>>> import numpy as np
>>> from numpy import linalg as LA
>>> np.set_printoptions(precision=2, suppress=True, linewidth=140, floatmode="fixed")
>>> A2 = np.array([[1, -1, 5, -3], [-1, 0, 0, -2], [5, -4, -4, -1], [1, -4, -2, 3]])
>>> feats = np.triu(A2, 1)
>>> feats
array([[ 0, -1,  5, -3],
       [ 0,  0,  0, -2],
       [ 0,  0,  0, -1],
       [ 0,  0,  0,  0]])
>>> P = np.triu(np.array([[0, 1, 3, 2], [0, 1, 2, 0], [2, 2, 2, 2], [1, 1, 1, 3]]), 1) + np.eye(4)
>>> A2 = P @ feats @ LA.inv(P)
>>> A2
array([[  0.00,  -1.00,   7.00, -22.00],
       [  0.00,   0.00,   0.00,  -4.00],
       [  0.00,   0.00,   0.00,  -1.00],
       [  0.00,   0.00,   0.00,   0.00]])
>>> np.poly(A2)
array([1.00, 0.00, 0.00, 0.00, 0.00])
>>> LA.matrix_rank(A2)
np.int64(2)
>>> C2 = feats.T @ feats
>>> np.diag(C2)
array([ 0,  1, 25, 14])
>>> np.allclose(C2, C2.T)
True
>>> np.trace(C2), (feats ** 2).sum()
(np.int64(40), np.int64(40))
>>> th = np.radians(90)
>>> Rm = np.eye(4)
>>> Rm[0, 0] = Rm[3, 3] = np.cos(th)
>>> Rm[0, 3], Rm[3, 0] = -np.sin(th), np.sin(th)
>>> Rm.round(2) + 0
array([[ 0.00,  0.00,  0.00, -1.00],
       [ 0.00,  1.00,  0.00,  0.00],
       [ 0.00,  0.00,  1.00,  0.00],
       [ 1.00,  0.00,  0.00,  0.00]])
>>> A2 = feats @ Rm.T
>>> A2.round(2) + 0
array([[ 3.00, -1.00,  5.00,  0.00],
       [ 2.00,  0.00,  0.00,  0.00],
       [ 1.00,  0.00,  0.00,  0.00],
       [ 0.00,  0.00,  0.00,  0.00]])
>>> np.allclose(feats @ feats.T, A2 @ A2.T)
True
>>> np.allclose(LA.norm(feats, axis=1), LA.norm(A2, axis=1))
True
>>> np.abs(A2 - feats).max(axis=0)
array([3.00, 0.00, 0.00, 3.00])
>>> round(float(LA.det(Rm)), 2), np.trace(Rm)
(1.0, np.float64(2.0))
>>> U, sig, VT = LA.svd(feats, full_matrices=False)
>>> np.round(sig / sig[0], 2) + 0
array([1.00, 0.31, 0.00, 0.00])
>>> np.round(U.T @ U, 2) + 0
array([[1.00, 0.00, 0.00, 0.00],
       [0.00, 1.00, 0.00, 0.00],
       [0.00, 0.00, 1.00, 0.00],
       [0.00, 0.00, 0.00, 1.00]])
>>> np.round(VT @ VT.T, 2) + 0
array([[1.00, 0.00, 0.00, 0.00],
       [0.00, 1.00, 0.00, 0.00],
       [0.00, 0.00, 1.00, 0.00],
       [0.00, 0.00, 0.00, 1.00]])
>>> np.abs(VT[0])
array([0.00, 0.16, 0.81, 0.56])
>>> np.round(U.T @ feats @ VT.T, 2) + 0
array([[6.04, 0.00, 0.00, 0.00],
       [0.00, 1.89, 0.00, 0.00],
       [0.00, 0.00, 0.00, 0.00],
       [0.00, 0.00, 0.00, 0.00]])
>>> np.abs(U[:, 0]).round(6).argmax()
np.int64(0)
>>> (sig > 1e-8).sum()
np.int64(2)
>>> round(np.sqrt((sig ** 2).sum()), 2), np.round(LA.norm(feats), 2)
(np.float64(6.32), np.float64(6.32))
>>> np.allclose(U * sig @ VT, feats)
True
>>> A2 = np.array([[6], [8], [-5]])
>>> cent = np.array([[0, 1, -3, -2, 3]])
>>> J = A2 @ cent
>>> J
array([[  0,   6, -18, -12,  18],
       [  0,   8, -24, -16,  24],
       [  0,  -5,  15,  10, -15]])
>>> U, sig, VT = LA.svd(J)
>>> np.argmax(sig[:-1] / (sig[1:] + 1e-6)) + 1
np.int64(1)
>>> sig.round(2) + 0
array([53.62,  0.00,  0.00])
>>> A2 = U[:, :1] @ np.diag(sig[:1]) @ VT[:1]
>>> LA.matrix_rank(J, rtol=0.05)
np.int64(1)
>>> A2
array([[  0.00,   6.00, -18.00, -12.00,  18.00],
       [  0.00,   8.00, -24.00, -16.00,  24.00],
       [  0.00,  -5.00,  15.00,  10.00, -15.00]])
>>> LA.matrix_rank(A2)
np.int64(1)
>>> round(float(LA.norm(J - A2) / LA.norm(J)), 2)
0.0
>>> np.round(LA.norm(J - A2, 2), 2), round(float(sig[1]), 2)
(np.float64(0.0), 0.0)
>>> r = LA.matrix_rank(J)
>>> r
np.int64(1)
>>> null = LA.svd(J)[2][r:].T
>>> [int(LA.matrix_rank(np.delete(J, i, axis=0))) for i in range(3)]
[1, 1, 1]
>>> LA.matrix_rank(J.T @ J), LA.matrix_rank(J @ J.T)
(np.int64(1), np.int64(1))
>>> null.shape
(5, 4)
>>> np.round(J @ null, 2) + 0
array([[0.00, 0.00, 0.00, 0.00],
       [0.00, 0.00, 0.00, 0.00],
       [0.00, 0.00, 0.00, 0.00]])
>>> np.allclose(J @ null, 0)
True
>>> th = np.radians(172)
>>> Rm = np.eye(5)
>>> Rm[2, 2] = Rm[1, 1] = np.cos(th)
>>> Rm[2, 1], Rm[1, 2] = -np.sin(th), np.sin(th)
>>> Rm
array([[ 1.00,  0.00,  0.00,  0.00,  0.00],
       [ 0.00, -0.99,  0.14,  0.00,  0.00],
       [ 0.00, -0.14, -0.99,  0.00,  0.00],
       [ 0.00,  0.00,  0.00,  1.00,  0.00],
       [ 0.00,  0.00,  0.00,  0.00,  1.00]])
>>> A2 = J @ Rm.T
>>> round(float(LA.det(Rm)), 2), round(float(np.trace(Rm)), 2)
(1.0, 1.02)
>>> np.allclose(LA.norm(J, axis=1), LA.norm(A2, axis=1))
True
>>> X = np.load("mat.npy")
>>> X
array([[ 1,  0,  0,  0,  0],
       [-2,  1,  0,  0,  0],
       [ 1,  2,  1,  0,  0],
       [ 1,  0,  0,  1,  0],
       [ 0,  2,  2,  1,  1]])
>>> x = np.array([0, -3, 1, -2, 0])
>>> X @ np.ones(5)
array([ 1.00, -1.00,  4.00,  2.00,  6.00])
>>> X @ (2 * x)
array([  0,  -6, -10,  -4, -12])
>>> np.sign((X @ x).round(6))
array([ 0, -1, -1, -1, -1])
